$ ipython --no-banner

In [1]: import numpy as np

In [2]: import numpy.linalg as la

In [3]: np.set_printoptions(precision=2, suppress=True, linewidth=120)

In [4]: Y = np.array([[0, 3, 1, 4, 4, 0, 3, 1, 5, 4, 1, 2],
   ...:     [5, 4, 2, 5, 1, 5, 2, 4, 2, 5, 3, 1],
   ...:     [0, 1, 2, 5, 2, 1, 2, 0, 2, 5, 5, 4],
   ...:     [1, 0, 4, 0, 2, 0, 1, 4, 2, 4, 0, 0],
   ...:     [4, 3, 5, 0, 5, 0, 2, 1, 0, 1, 1, 3],
   ...:     [1, 3, 5, 4, 5, 1, 2, 0, 5, 0, 1, 3],
   ...:     [2, 2, 1, 4, 0, 5, 0, 2, 1, 1, 1, 2],
   ...:     [5, 2, 3, 5, 3, 1, 5, 2, 0, 0, 4, 3],
   ...:     [2, 0, 0, 0, 4, 1, 4, 4, 4, 5, 0, 3],
   ...:     [5, 3, 5, 4, 4, 2, 4, 2, 3, 0, 0, 1],
   ...:     [5, 3, 4, 4, 0, 1, 5, 0, 5, 3, 4, 3],
   ...:     [1, 0, 3, 3, 1, 5, 4, 2, 3, 0, 3, 0]])

In [5]: cent = np.array([[1]])

In [6]: X = np.block([[Y, np.array([[-1], [2], [2], [0], [0], [-1], [2], [-2], [2], [0], [-1], [1]])], [np.zeros((1, 12)), cent]])

In [7]: print(X)
[[ 0.  3.  1.  4.  4.  0.  3.  1.  5.  4.  1.  2. -1.]
 [ 5.  4.  2.  5.  1.  5.  2.  4.  2.  5.  3.  1.  2.]
 [ 0.  1.  2.  5.  2.  1.  2.  0.  2.  5.  5.  4.  2.]
 [ 1.  0.  4.  0.  2.  0.  1.  4.  2.  4.  0.  0.  0.]
 [ 4.  3.  5.  0.  5.  0.  2.  1.  0.  1.  1.  3.  0.]
 [ 1.  3.  5.  4.  5.  1.  2.  0.  5.  0.  1.  3. -1.]
 [ 2.  2.  1.  4.  0.  5.  0.  2.  1.  1.  1.  2.  2.]
 [ 5.  2.  3.  5.  3.  1.  5.  2.  0.  0.  4.  3. -2.]
 [ 2.  0.  0.  0.  4.  1.  4.  4.  4.  5.  0.  3.  2.]
 [ 5.  3.  5.  4.  4.  2.  4.  2.  3.  0.  0.  1.  0.]
 [ 5.  3.  4.  4.  0.  1.  5.  0.  5.  3.  4.  3. -1.]
 [ 1.  0.  3.  3.  1.  5.  4.  2.  3.  0.  3.  0.  1.]
 [ 0.  0.  0.  0.  0.  0.  0.  0.  0.  0.  0.  0.  1.]]

In [8]: print(X.sum(axis=1))
[27. 41. 31. 18. 25. 29. 23. 31. 29. 33. 36. 26.  1.]

In [9]: X.sum(axis=0)
Out[9]: array([31., 24., 35., 38., 31., 22., 34., 22., 32., 28., 23., 25.,  5.])

In [10]: X[:, 13]
---------------------------------------------------------------------------
IndexError                                Traceback (most recent call last)
Cell In[10], line 1
----> 1 X[:, 13]

IndexError: index 13 is out of bounds for axis 1 with size 13

In [11]: print(np.count_nonzero(X))
125

In [12]: np.abs(X).max()
Out[12]: np.float64(5.0)

In [13]: la.rank(X)
---------------------------------------------------------------------------
AttributeError                            Traceback (most recent call last)
Cell In[13], line 1
----> 1 la.rank(X)

AttributeError: module 'numpy.linalg' has no attribute 'rank'

In [14]: np.zeros(13, 13)
---------------------------------------------------------------------------
TypeError                                 Traceback (most recent call last)
Cell In[14], line 1
----> 1 np.zeros(13, 13)

TypeError: Cannot interpret '13' as a data type

In [15]: la.matrix_rank(X)
Out[15]: np.int64(13)

In [16]: X.shape
Out[16]: (13, 13)
